$ python -q
>>> import numpy as np
>>> np.set_printoptions(precision=3, suppress=True, linewidth=100, sign=" ")
>>> W0 = np.array([[6, 5, 6], [6, 5, 6], [2, 1, 2], [2, 1, 2]])
>>> np.unique(W0.round(6), axis=0).shape
(2, 3)
>>> round(np.trace(np.linalg.pinv(W0) @ W0), 3)
np.float64(2.0)
>>> np.allclose(W0[:-1].T @ np.linalg.lstsq(W0[:-1].T, W0[-1])[0], W0[-1])
True
>>> rank = np.linalg.matrix_rank(W0)
>>> rank
np.int64(2)
>>> null = np.linalg.svd(W0)[2][rank:].T
>>> [int(np.linalg.matrix_rank(W0[:, :j + 1])) for j in range(3)]
[1, 2, 2]
>>> np.linalg.matrix_rank(W0.T @ W0), np.linalg.matrix_rank(W0 @ W0.T)
(np.int64(2), np.int64(2))
>>> np.round(W0 @ null, 3) + 0
array([[ 0.],
       [ 0.],
       [ 0.],
       [ 0.]])
>>> np.round(null[:, 0] / null[np.abs(null[:, 0]).round(6).argmax(), 0], 3) + 0
array([ 1.,  0., -1.])
>>> [int(np.linalg.matrix_rank(np.delete(W0, i, axis=0))) for i in range(4)]
[2, 2, 2, 2]
>>> W1 = np.array([[0, 2], [7, 2], [0, 4]])
>>> c = np.array([-2, 0])
>>> H = np.maximum(W0 @ W1 + c, 0)
>>> np.linalg.matrix_rank(H)
np.int64(2)
>>> Z = np.array([[1, -3, 2], [0, 0, 3]])
>>> (H @ Z).round(6).argmax(axis=1)
array([ 2,  2,  2,  2])
>>> J = np.load("mat.npy")
>>> J
array([[ 7,  0,  0],
       [ 2,  7,  0],
       [ 1,  6,  5]])
>>> f, g = J[0], J[2]
>>> f @ f
np.int64(49)
>>> p = (f @ g) / (f @ f) * f
>>> np.round(np.linalg.norm(f + g) ** 2 + np.linalg.norm(f - g) ** 2, 3)
np.float64(222.0)
>>> (g - p) @ f
np.float64(0.0)
>>> g - p
array([ 0.,  6.,  5.])
>>> K = np.load("test7.npy")
>>> K
array([[ 6.,  1.,  1.,  1.],
       [ 1.,  6.,  1.,  1.],
       [ 1.,  1.,  6.,  1.],
       [ 1.,  1.,  1.,  6.]])
>>> round(float(np.linalg.det(K[::-1])), 3)
1125.0
>>> np.round(np.linalg.eigvals(K).sum().real, 3)
np.float64(24.0)
>>> np.poly(K)
array([   1.,  -24.,  210., -800., 1125.])
>>> low = np.linalg.cholesky(K)
>>> np.linalg.eigvalsh(K).min() > 0
np.True_
>>> np.diag(low) ** 2
array([ 6.   ,  5.833,  5.714,  5.625])
>>> mat = np.loadtxt("w.csv", delimiter=",")
>>> mat
array([[ 1.429, -0.425, -1.333],
       [-0.989,  1.04 , -1.392],
       [-0.989, -1.654, -0.533]])
>>> x0 = np.array([-5, -1, -5])
>>> y = mat @ x0
>>> c, lr = np.zeros(3), 1 / np.linalg.norm(mat, 2) ** 2
>>> for i in range(5):
...     c -= lr * mat.T @ (mat @ c - y)
...     if i % 1 == 0: print(i, round(np.linalg.norm(mat @ c - y), 3))
... 
0 0.0
1 0.0
2 0.0
3 0.0
4 0.0
>>> c
array([-5., -1., -5.])
>>> round(float(np.linalg.cond(mat)), 3)
1.0
